% python3 -q
>>> import numpy as np
>>> np.set_printoptions(suppress=True, linewidth=100)
>>> out = np.array([[0.8, 0.6, 0.1],
...     [-0.5, -1.5, 0.7],
...     [-0.4, -0.7, 1.1],
...     [-0.6, 0.3, 0.8],
...     [0.8, 1.9, -1.9],
...     [-0.4, 0.9, 0.1],
...     [-1.2, 0.2, -0.8],
...     [0.1, 1.1, 0.2],
...     [-1.5, 1.1, -0.7],
...     [0.0, 0.0, 1.0]])
>>> basis = np.array([[1.0, -0.8, 0.5, 0.2, 1.9, -0.3, -1.3, 0.6, 0.0, -0.3, -2.4, -1.6, -0.2],
...     [1.4, -1.9, 0.8, -0.5, 0.7, 0.2, 0.5, -2.2, -0.6, 3.0, 0.0, -0.1, -1.8],
...     [0.5, -2.6, -0.8, 1.2, -0.4, -1.5, -2.4, 3.3, 1.9, -1.1, 0.0, -1.0, -0.6]])
>>> K = out @ basis
>>> print(K.round(2))
[[ 1.69 -2.04  0.8  -0.02  1.9  -0.27 -0.98 -0.51 -0.17  1.45 -1.92 -1.44 -1.3 ]
 [-2.25  1.43 -2.01  1.49 -2.28 -1.2  -1.78  5.31  2.23 -5.12  1.2   0.25  2.38]
 [-0.83 -1.21 -1.64  1.59 -1.69 -1.67 -2.47  4.93  2.51 -3.19  0.96 -0.39  0.68]
 [ 0.22 -2.17 -0.7   0.69 -1.25 -0.96 -0.99  1.62  1.34  0.2   1.44  0.13 -0.9 ]
 [ 2.51  0.69  3.44 -3.07  3.61  2.99  4.47 -9.97 -4.75  7.55 -1.92  0.43 -2.44]
 [ 0.91 -1.65  0.44 -0.41 -0.17  0.15  0.73 -1.89 -0.35  2.71  0.96  0.45 -1.6 ]
 [-1.32  2.66  0.2  -1.3  -1.82  1.6   3.58 -3.8  -1.64  1.84  2.88  2.7   0.36]
 [ 1.74 -2.69  0.77 -0.29  0.88 -0.11 -0.06 -1.7  -0.28  3.05 -0.24 -0.47 -2.12]
 [-0.31  0.93  0.69 -1.69 -1.8   1.72  4.18 -5.63 -1.99  4.52  3.6   2.99 -1.26]
 [ 0.5  -2.6  -0.8   1.2  -0.4  -1.5  -2.4   3.3   1.9  -1.1   0.   -1.   -0.6 ]]
>>> print(np.unique(K.round(6), axis=0).shape)
(10, 13)
>>> print(np.linalg.matrix_rank(K, rtol=0.1))
3
>>> print([round(float(x), 2) for x in np.linalg.svd(K, compute_uv=False)[:3]])
[23.3, 10.71, 6.8]
>>> print(np.linalg.cond(K) > 100)
True
>>> m1 = np.load("m.npy")
>>> print(m1)
[[ 0  5  6  0  2 10]
 [ 4  8  9  5  2 10]
 [ 5  5  9  9  4 20]
 [ 1  1  5  7  5 25]
 [ 9  0  3  4  0  0]
 [ 5  8  5  3  6 30]
 [ 7  6  6  5  1  5]
 [ 5  6  2  6  6 30]
 [ 7  1  2  4  3 15]
 [ 9  6  4  0  2 10]
 [ 5  5  6  1  2 10]
 [ 1  0  8  3  7 35]
 [ 5  8  2  1  8 40]]
>>> U, sv, Vh = np.linalg.svd(m1)
>>> print(np.argmax(sv[:-1] / (sv[1:] + 1e-6)) + 1)
5
>>> out = U[:, :5] @ np.diag(sv[:5]) @ Vh[:5]
>>> print(round(np.abs(m1 - out).max(), 2))
0.0
>>> print(np.linalg.matrix_rank(out))
5
>>> print(out.round(2) + 0)
[[ 0.  5.  6.  0.  2. 10.]
 [ 4.  8.  9.  5.  2. 10.]
 [ 5.  5.  9.  9.  4. 20.]
 [ 1.  1.  5.  7.  5. 25.]
 [ 9.  0.  3.  4.  0.  0.]
 [ 5.  8.  5.  3.  6. 30.]
 [ 7.  6.  6.  5.  1.  5.]
 [ 5.  6.  2.  6.  6. 30.]
 [ 7.  1.  2.  4.  3. 15.]
 [ 9.  6.  4.  0.  2. 10.]
 [ 5.  5.  6.  1.  2. 10.]
 [ 1.  0.  8.  3.  7. 35.]
 [ 5.  8.  2.  1.  8. 40.]]
>>> labels = m1[:, 5] > np.median(m1[:, 5])
>>> u = m1[labels].mean(axis=0) - m1[~labels].mean(axis=0)
>>> print(np.argsort(-np.abs(u).round(6), kind="stable"))
[5 4 0 3 1 2]
>>> print((((m1 - m1.mean(axis=0)) @ u > 0) == labels).mean())
1.0
>>> print(((m1 - m1.mean(axis=0)) @ u > 0).astype(int))
[0 0 1 1 0 1 0 1 0 0 0 1 1]
>>> gram = np.cov(m1, rowvar=False)
>>> print(np.round(np.corrcoef(m1.T), 2))
[[ 1.    0.1  -0.43 -0.04 -0.43 -0.43]
 [ 0.1   1.    0.09 -0.19  0.13  0.13]
 [-0.43  0.09  1.    0.27 -0.14 -0.14]
 [-0.04 -0.19  0.27  1.    0.07  0.07]
 [-0.43  0.13 -0.14  0.07  1.    1.  ]
 [-0.43  0.13 -0.14  0.07  1.    1.  ]]
>>> print(np.argsort(-m1.std(axis=0).round(6), kind="stable"))
[5 1 0 3 2 4]
>>> x = np.array([3, 3, 3, 1, 1, 2])
>>> print(m1 * x)
[[ 0 15 18  0  2 20]
 [12 24 27  5  2 20]
 [15 15 27  9  4 40]
 [ 3  3 15  7  5 50]
 [27  0  9  4  0  0]
 [15 24 15  3  6 60]
 [21 18 18  5  1 10]
 [15 18  6  6  6 60]
 [21  3  6  4  3 30]
 [27 18 12  0  2 20]
 [15 15 18  1  2 20]
 [ 3  0 24  3  7 70]
 [15 24  6  1  8 80]]
>>> print(np.sign((m1 @ x).round(6)))
[1 1 1 1 1 1 1 1 1 1 1 1 1]
>>> print(np.linalg.norm(m1 @ x) <= np.linalg.norm(m1, 2) * np.linalg.norm(x) + 1e-9)
True
>>> U, sv, Vh = np.linalg.svd(m1)
>>> V = Vh[:(sv > 1e-8).sum()]
>>> rng = np.random.default_rng(3242)
>>> x = m1[4] + 2 * m1[9] + rng.integers(2) * np.eye(6)[4]
>>> print(x)
[27. 12. 11.  4.  5. 20.]
>>> print(np.linalg.matrix_rank(np.vstack([m1, x])))
6
>>> print(np.round(V.T @ V, 2) + 0)
[[1.   0.   0.   0.   0.   0.  ]
 [0.   1.   0.   0.   0.   0.  ]
 [0.   0.   1.   0.   0.   0.  ]
 [0.   0.   0.   1.   0.   0.  ]
 [0.   0.   0.   0.   0.04 0.19]
 [0.   0.   0.   0.   0.19 0.96]]
>>> A = np.load("a.npy")
>>> print(A)
[[-1.  0.  0.  0.  0.  0.  0.  0.  0.  0.  0.  0.]
 [ 0.  3.  2.  2.  4.  2.  0.  2.  2. -4.  0. -2.]
 [ 0.  2.  0.  1.  2.  1.  0.  1.  1. -2.  0. -1.]
 [ 0.  2.  1.  0.  2.  1.  0.  1.  1. -2.  0. -1.]
 [ 0.  4.  2.  2.  3.  2.  0.  2.  2. -4.  0. -2.]
 [ 0.  2.  1.  1.  2.  0.  0.  1.  1. -2.  0. -1.]
 [ 0.  0.  0.  0.  0.  0. -1.  0.  0.  0.  0.  0.]
 [ 0.  2.  1.  1.  2.  1.  0.  0.  1. -2.  0. -1.]
 [ 0.  2.  1.  1.  2.  1.  0.  1.  0. -2.  0. -1.]
 [ 0. -4. -2. -2. -4. -2.  0. -2. -2.  3.  0.  2.]
 [ 0.  0.  0.  0.  0.  0.  0.  0.  0.  0. -1.  0.]
 [ 0. -2. -1. -1. -2. -1.  0. -1. -1.  2.  0.  0.]]
>>> U, sv, Vh = np.linalg.svd(A)
>>> print(sv.round(2))
[17.  1.  1.  1.  1.  1.  1.  1.  1.  1.  1.  1.]
>>> out = U[:, :1] @ np.diag(sv[:1]) @ Vh[:1]
>>> print(round(float(np.linalg.norm(A - out, 2)), 2), np.round(sv[1], 2))
1.0 1.0
>>> Xs = m1 - m1.mean(axis=0)
>>> V = np.linalg.svd(Xs)[2][:5]
>>> out = Xs - Xs @ V.T @ V
>>> print(np.round(np.cov(Xs @ V.T, rowvar=False), 2) + 0)
[[163.86   0.     0.     0.     0.  ]
 [  0.    11.16   0.     0.     0.  ]
 [  0.     0.     9.12   0.     0.  ]
 [  0.     0.     0.     6.98   0.  ]
 [  0.     0.     0.     0.     1.99]]
>>> print(np.round(out.std(axis=0), 2) + 0)
[0. 0. 0. 0. 0. 0.]
>>> print(np.round(np.diag(V.T @ V), 2))
[1.   1.   1.   1.   0.04 0.96]
>>> u, r1 = A[5], A[11]
>>> print(u @ u)
17.0
>>> pr = (u @ r1) / (u @ u) * u
>>> print(np.round(np.linalg.norm(u + r1) ** 2 + np.linalg.norm(u - r1) ** 2, 2))
68.0
>>> print(np.round(np.linalg.matrix_power(A, 4), 2))
[[     1.      0.      0.      0.      0.      0.      0.      0.      0.      0.      0.      0.]
 [     0.  18561.   9280.   9280.  18560.   9280.      0.   9280.   9280. -18560.      0.  -9280.]
 [     0.   9280.   4641.   4640.   9280.   4640.      0.   4640.   4640.  -9280.      0.  -4640.]
 [     0.   9280.   4640.   4641.   9280.   4640.      0.   4640.   4640.  -9280.      0.  -4640.]
 [     0.  18560.   9280.   9280.  18561.   9280.      0.   9280.   9280. -18560.      0.  -9280.]
 [     0.   9280.   4640.   4640.   9280.   4641.      0.   4640.   4640.  -9280.      0.  -4640.]
 [     0.      0.      0.      0.      0.      0.      1.      0.      0.      0.      0.      0.]
 [     0.   9280.   4640.   4640.   9280.   4640.      0.   4641.   4640.  -9280.      0.  -4640.]
 [     0.   9280.   4640.   4640.   9280.   4640.      0.   4640.   4641.  -9280.      0.  -4640.]
 [     0. -18560.  -9280.  -9280. -18560.  -9280.      0.  -9280.  -9280.  18561.      0.   9280.]
 [     0.      0.      0.      0.      0.      0.      0.      0.      0.      0.      1.      0.]
 [     0.  -9280.  -4640.  -4640.  -9280.  -4640.      0.  -4640.  -4640.   9280.      0.   4641.]]
>>> W0 = np.load("layer12.npy")
>>> print(W0)
[[-2.  1.  1.  1.  1.  1.  1.  1.  1.  1.  1.  1.  1.  1.]
 [ 1. -2.  1.  1.  1.  1.  1.  1.  1.  1.  1.  1.  1.  1.]
 [ 1.  1. -2.  1.  1.  1.  1.  1.  1.  1.  1.  1.  1.  1.]
 [ 1.  1.  1. -2.  1.  1.  1.  1.  1.  1.  1.  1.  1.  1.]
 [ 1.  1.  1.  1. -2.  1.  1.  1.  1.  1.  1.  1.  1.  1.]
 [ 1.  1.  1.  1.  1. -2.  1.  1.  1.  1.  1.  1.  1.  1.]
 [ 1.  1.  1.  1.  1.  1. -2.  1.  1.  1.  1.  1.  1.  1.]
 [ 1.  1.  1.  1.  1.  1.  1. -2.  1.  1.  1.  1.  1.  1.]
 [ 1.  1.  1.  1.  1.  1.  1.  1. -2.  1.  1.  1.  1.  1.]
 [ 1.  1.  1.  1.  1.  1.  1.  1.  1. -2.  1.  1.  1.  1.]
 [ 1.  1.  1.  1.  1.  1.  1.  1.  1.  1. -2.  1.  1.  1.]
 [ 1.  1.  1.  1.  1.  1.  1.  1.  1.  1.  1. -2.  1.  1.]
 [ 1.  1.  1.  1.  1.  1.  1.  1.  1.  1.  1.  1. -2.  1.]
 [ 1.  1.  1.  1.  1.  1.  1.  1.  1.  1.  1.  1.  1. -2.]]
>>> vals, V = np.linalg.eigh(W0)
>>> x = np.array([-1, 2, 2, 1, 0, -2, -2, 2, -1, -1, 0, 0, 1, 1])
>>> print((np.sign(V[:, -1].round(6)) == np.sign(V[0, -1].round(6))).astype(int))
[1 1 1 1 1 1 1 1 1 1 1 1 1 1]
>>> print(np.round(x @ W0 @ x / (x @ x), 2), round(vals[0], 2), np.round(vals[-1], 2))
-2.85 -3.0 11.0
>>> print(x @ W0 @ x)
-74.0
>>> print(np.round(np.linalg.eigvalsh(W0[1:, 1:]), 2))
[-3. -3. -3. -3. -3. -3. -3. -3. -3. -3. -3. -3. 10.]
>>> print(np.abs(W0).sum(axis=1).max(), round(float(np.abs(vals).max()), 2))
15.0 11.0
